In [1]: import numpy as np

In [2]: np.set_printoptions(precision=2, suppress=True, linewidth=120)

In [3]: tidy = lambda a: np.round(a, 2) + 0

In [4]: K = np.array([[1, 0], [-5, 1]])

In [5]: K
Out[5]: 
array([[ 1,  0],
       [-5,  1]])

In [6]: r0 = np.array([3, 2])

In [7]: out = K + np.outer(r0, np.eye(2)[0])

In [8]: out
Out[8]: 
array([[ 4.,  0.],
       [-3.,  1.]])

In [9]: np.linalg.matrix_rank(out)
Out[9]: np.int64(2)

In [10]: out.sum(axis=0)
Out[10]: array([1., 1.])

In [11]: np.diff(out, axis=0)
Out[11]: array([[-7.,  1.]])

In [12]: np.abs(out).max()
Out[12]: np.float64(4.0)

In [13]: out.sum(axis=1)
Out[13]: array([ 4., -2.])

In [14]: out.mean(axis=0)
Out[14]: array([0.5, 0.5])

In [15]: np.linalg.rank(out)
---------------------------------------------------------------------------
AttributeError                            Traceback (most recent call last)
Cell In[15], line 1
----> 1 np.linalg.rank(out)

AttributeError: module 'numpy.linalg' has no attribute 'rank'

In [16]: out[2]
---------------------------------------------------------------------------
IndexError                                Traceback (most recent call last)
Cell In[16], line 1
----> 1 out[2]

IndexError: index 2 is out of bounds for axis 0 with size 2

In [17]: tidy(np.linalg.norm(K[1] - K[0]))
Out[17]: np.float64(6.08)

In [18]: np.linalg.norm(K, axis=1).argmax()
Out[18]: np.int64(1)

In [19]: K[1] @ K[0]
Out[19]: np.int64(-5)

In [20]: tidy(np.linalg.norm(K, "nuc"))
Out[20]: np.float64(5.39)

In [21]: tidy(np.linalg.norm(K[1], 1)), tidy(np.linalg.norm(K[1], np.inf))
Out[21]: (np.float64(6.0), np.float64(5.0))

In [22]: tidy(np.linalg.norm(K, axis=1))
Out[22]: array([1. , 5.1])

In [23]: tidy(np.linalg.norm(K, 2))
Out[23]: np.float64(5.19)

In [24]: Uu, sig, vt = np.linalg.svd(K)

In [25]: np.argmax(sig[:-1] / (sig[1:] + 1e-6)) + 1
Out[25]: np.int64(1)

In [26]: out = Uu[:, :1] @ np.diag(sig[:1]) @ vt[:1]

In [27]: tidy(np.linalg.norm(K - out) / np.linalg.norm(K))
Out[27]: np.float64(0.04)

In [28]: out = np.array([[-3, -2], [1, 3]])

In [29]: C = np.kron(out, K)

In [30]: tidy(np.linalg.norm(C, 2)), tidy(np.linalg.norm(out, 2) * np.linalg.norm(K, 2))
Out[30]: (np.float64(23.58), np.float64(23.58))

In [31]: F = np.load("w.npy")

In [32]: F
Out[32]: 
array([[ 4, -2,  2, -1],
       [ 0,  0,  1,  0],
       [-4,  2,  1,  0],
       [ 0,  0,  0, -1]])

In [33]: tidy(np.linalg.norm(F, 2) / np.linalg.norm(F))
Out[33]: np.float64(0.93)

In [34]: Uu, sig, vt = np.linalg.svd(F)

In [35]: V = vt[:(sig > 1e-8).sum()]

In [36]: rng = np.random.default_rng(971476)

In [37]: x = F[0] + 2 * F[3] + rng.integers(2) * np.eye(4)[1]

In [38]: x
Out[38]: array([ 4., -2.,  2., -3.])

In [39]: tidy(np.linalg.norm(x - V.T @ V @ x))
Out[39]: np.float64(0.0)

In [40]: tidy(V.T @ V)
Out[40]: 
array([[ 0.8, -0.4,  0. ,  0. ],
       [-0.4,  0.2,  0. ,  0. ],
       [ 0. ,  0. ,  1. ,  0. ],
       [ 0. ,  0. ,  0. ,  1. ]])

In [41]: x = np.array([-7, 6, -7, -5])

In [42]: h = np.maximum(F @ x, 0)

In [43]: np.maximum(F @ (3 * x), 0)
Out[43]: array([ 0,  0, 99, 15])

In [44]: np.maximum(F @ x, 0) - np.maximum(-F @ x, 0)
Out[44]: array([-49,  -7,  33,   5])

In [45]: h
Out[45]: array([ 0,  0, 33,  5])

In [46]: m1 = np.loadtxt("case0.csv", delimiter=",")

In [47]: m1
Out[47]: 
array([[-0.02, -0.89,  1.01],
       [-0.01, -2.62,  2.61],
       [-0.09, -5.12,  5.09],
       [-0.06,  1.53, -1.55],
       [-0.01, -1.13,  1.12],
       [ 0.  , -0.48,  0.38],
       [ 0.02,  2.84, -2.68],
       [-0.05,  0.89, -0.93],
       [ 0.03, -3.66,  3.7 ],
       [ 0.02,  1.8 , -1.8 ],
       [ 0.05, -5.93,  5.97],
       [-0.05, -3.98,  3.92],
       [ 0.19, -4.4 ,  4.37],
       [-0.02,  1.3 , -1.34],
       [ 0.04,  1.17, -1.21],
       [ 0.09,  3.09, -3.22],
       [-0.09, -0.86,  0.78],
       [-0.08,  3.04, -3.08]])

In [48]: out = m1 / np.linalg.norm(m1, axis=1, keepdims=True)

In [49]: G = out @ out.T

In [50]: (G - 2 * np.eye(18)).round(6).argmax(axis=1)
Out[50]: array([ 8,  4, 11, 17, 11, 16,  9,  3, 10, 14,  8,  4, 10, 17, 15, 14,  2,  3])
